$ python -q
>>> import numpy as np
>>> from numpy import linalg as LA
>>> np.set_printoptions(precision=1, suppress=True, linewidth=100, legacy="1.25")
>>> A = np.loadtxt("sample17.csv", delimiter=",")
>>> print(A)
[[1. 0. 0. 0. 0. 0. 0. 0. 0. 0. 0. 0.]
 [2. 1. 0. 0. 0. 0. 0. 0. 0. 0. 0. 0.]
 [0. 4. 1. 0. 0. 0. 0. 0. 0. 0. 0. 0.]
 [2. 3. 0. 1. 0. 0. 0. 0. 0. 0. 0. 0.]
 [0. 4. 2. 4. 1. 0. 0. 0. 0. 0. 0. 0.]
 [1. 2. 5. 1. 3. 1. 0. 0. 0. 0. 0. 0.]
 [1. 5. 0. 5. 0. 3. 1. 0. 0. 0. 0. 0.]
 [1. 1. 0. 2. 4. 4. 5. 1. 0. 0. 0. 0.]
 [4. 2. 2. 0. 4. 1. 3. 3. 1. 0. 0. 0.]
 [4. 1. 0. 5. 5. 5. 5. 3. 2. 1. 0. 0.]
 [3. 1. 4. 4. 2. 5. 5. 3. 3. 4. 1. 0.]
 [0. 0. 2. 2. 1. 2. 5. 2. 2. 1. 3. 1.]]
>>> A[12]
Traceback (most recent call last):
  File "<python-input-5>", line 1, in <module>
    A[12]
    ~^^^^
IndexError: index 12 is out of bounds for axis 0 with size 12
>>> print(np.abs(A).max())
5.0
>>> np.diff(A, axis=0)
array([[ 1.,  1.,  0.,  0.,  0.,  0.,  0.,  0.,  0.,  0.,  0.,  0.],
       [-2.,  3.,  1.,  0.,  0.,  0.,  0.,  0.,  0.,  0.,  0.,  0.],
       [ 2., -1., -1.,  1.,  0.,  0.,  0.,  0.,  0.,  0.,  0.,  0.],
       [-2.,  1.,  2.,  3.,  1.,  0.,  0.,  0.,  0.,  0.,  0.,  0.],
       [ 1., -2.,  3., -3.,  2.,  1.,  0.,  0.,  0.,  0.,  0.,  0.],
       [ 0.,  3., -5.,  4., -3.,  2.,  1.,  0.,  0.,  0.,  0.,  0.],
       [ 0., -4.,  0., -3.,  4.,  1.,  4.,  1.,  0.,  0.,  0.,  0.],
       [ 3.,  1.,  2., -2.,  0., -3., -2.,  2.,  1.,  0.,  0.,  0.],
       [ 0., -1., -2.,  5.,  1.,  4.,  2.,  0.,  1.,  1.,  0.,  0.],
       [-1.,  0.,  4., -1., -3.,  0.,  0.,  0.,  1.,  3.,  1.,  0.],
       [-3., -1., -2., -2., -1., -3.,  0., -1., -1., -3.,  2.,  1.]])
>>> A.shape
(12, 12)
>>> print(np.unravel_index(np.abs(A).argmax(), A.shape))
(5, 2)
>>> A.mean(axis=0)
array([1.6, 2. , 1.3, 2. , 1.7, 1.8, 2. , 1. , 0.7, 0.5, 0.3, 0.1])
>>> A[:, 12]
Traceback (most recent call last):
  File "<python-input-11>", line 1, in <module>
    A[:, 12]
    ~^^^^^^^
IndexError: index 12 is out of bounds for axis 1 with size 12
>>> r0, g = A[8], A[2]
>>> r0 @ g
10.0
>>> r0 @ r0
60.0
>>> pr = (r0 @ g) / (r0 @ r0) * r0
>>> pr
array([0.7, 0.3, 0.3, 0. , 0.7, 0.2, 0.5, 0.5, 0.2, 0. , 0. , 0. ])
>>> A2 = A / np.sqrt((A ** 2).mean(axis=1, keepdims=True))
>>> LA.matrix_rank(A - A.mean(axis=1, keepdims=True))
11
>>> LA.matrix_rank(A2) == LA.matrix_rank(A)
True
>>> LA.matrix_rank(A, rtol=0.1)
7
>>> [round(float(x), 1) for x in LA.svd(A, compute_uv=False)[:3]]
[20.4, 9.1, 6.4]
>>> LA.cond(A) > 100
True
>>> mat = np.load("out4.npy")
>>> mat
array([[ 0,  0,  3,  0,  0,  0,  2,  0,  0,  0,  0],
       [ 0,  0,  0, -1,  0,  0, -8,  0,  0,  0,  0],
       [ 0,  0,  0,  0,  0,  0, -2,  0,  0,  0, -5],
       [-8,  0,  0,  0,  0,  9, -1,  0,  0,  0,  0],
       [ 0,  0,  5,  0,  0,  0,  0,  0,  0,  8,  0],
       [ 0, -5,  0,  6,  0,  0,  0,  0,  0,  0,  0],
       [ 0,  0,  0,  0,  0,  9,  0,  0,  6,  0,  0],
       [ 0, -4,  0,  0,  0,  5,  0,  9,  0,  5,  0]])
>>> C2 = mat.T @ mat
>>> LA.svd(mat, compute_uv=False) ** 2
array([255.5, 136.8,  77.1,  72.1,  51.8,  45.3,  22.9,   5.5])
>>> np.round(LA.eigvalsh(C2)[::-1], 1) + 0
array([255.5, 136.8,  77.1,  72.1,  51.8,  45.3,  22.9,   5.5,   0. ,   0. ,   0. ])
>>> np.trace(C2), (mat ** 2).sum()
(667, 667)
>>> print(np.diag(C2))
[ 64  41  34  37   0 187  73  81  36  89  25]
>>> print(C2)
[[ 64   0   0   0   0 -72   8   0   0   0   0]
 [  0  41   0 -30   0 -20   0 -36   0 -20   0]
 [  0   0  34   0   0   0   6   0   0  40   0]
 [  0 -30   0  37   0   0   8   0   0   0   0]
 [  0   0   0   0   0   0   0   0   0   0   0]
 [-72 -20   0   0   0 187  -9  45  54  25   0]
 [  8   0   6   8   0  -9  73   0   0   0  10]
 [  0 -36   0   0   0  45   0  81   0  45   0]
 [  0   0   0   0   0  54   0   0  36   0   0]
 [  0 -20  40   0   0  25   0  45   0  89   0]
 [  0   0   0   0   0   0  10   0   0   0  25]]
>>> np.allclose(C2, C2.T)
True
